% python3 -q
>>> import numpy as np
>>> import numpy.linalg as la
>>> np.set_printoptions(suppress=True, linewidth=100)
>>> E = np.loadtxt("case15.csv", delimiter=",")
>>> print(E)
[[ 1.  0.  0.  0.  0. -2. -2.  0. -2.]
 [ 0. -2.  0.  0.  0.  0. -1.  0.  0.]
 [ 0.  0.  0.  0.  1.  0.  0.  2.  0.]
 [ 0.  0. -1.  0.  0.  0.  0.  0.  0.]
 [ 0.  0.  0.  0.  0.  2.  0. -2.  2.]
 [ 0.  0.  0.  2. -1.  0. -2.  0.  0.]
 [ 0.  0.  0.  0.  2.  0.  1. -1. -2.]
 [ 0.  2.  0.  0. -2.  0.  0. -1. -2.]
 [ 0.  0.  0.  0.  0.  0.  2.  0.  2.]
 [ 0.  1.  0.  0.  0.  0.  0.  0.  2.]]
>>> vec = np.array([-2, 1, -5, 0, -1, 1, -4, 5, 4])
>>> a = np.maximum(E @ vec, 0)
>>> print(a)
[0. 2. 9. 5. 0. 9. 0. 0. 0. 9.]
>>> print(E * (a > 1e-9)[:, None])
[[ 0.  0.  0.  0.  0. -0. -0.  0. -0.]
 [ 0. -2.  0.  0.  0.  0. -1.  0.  0.]
 [ 0.  0.  0.  0.  1.  0.  0.  2.  0.]
 [ 0.  0. -1.  0.  0.  0.  0.  0.  0.]
 [ 0.  0.  0.  0.  0.  0.  0. -0.  0.]
 [ 0.  0.  0.  2. -1.  0. -2.  0.  0.]
 [ 0.  0.  0.  0.  0.  0.  0. -0. -0.]
 [ 0.  0.  0.  0. -0.  0.  0. -0. -0.]
 [ 0.  0.  0.  0.  0.  0.  0.  0.  0.]
 [ 0.  1.  0.  0.  0.  0.  0.  0.  2.]]
>>> print(np.maximum(E @ vec, 0) - np.maximum(-E @ vec, 0))
[ -4.   2.   9.   5.   0.   9. -19.  -9.   0.   9.]
>>> print(np.flatnonzero(a > 1e-9))
[1 2 3 5 9]
>>> vec = np.array([7, 1, 7, 3, 9, 3, 6, 6, 5])
>>> target = E @ vec
>>> print(np.round(la.lstsq(E, target)[0], 2))
[7. 1. 7. 3. 9. 3. 6. 6. 5.]
>>> print(np.round(la.solve(E.T @ E, E.T @ target), 2))
[7. 1. 7. 3. 9. 3. 6. 6. 5.]
>>> rng = np.random.default_rng(868)
>>> target = target + 0.1 * rng.normal(size=10)
>>> print(target.round(2))
[-21.06  -8.07  20.79  -7.1    3.93 -14.98   8.03 -32.03  22.1   10.98]
>>> beta, *_ = la.lstsq(E, target)
>>> print(np.round(la.norm(target - E @ beta), 2))
0.11
>>> print(beta.round())
[7. 1. 7. 3. 9. 3. 6. 6. 5.]
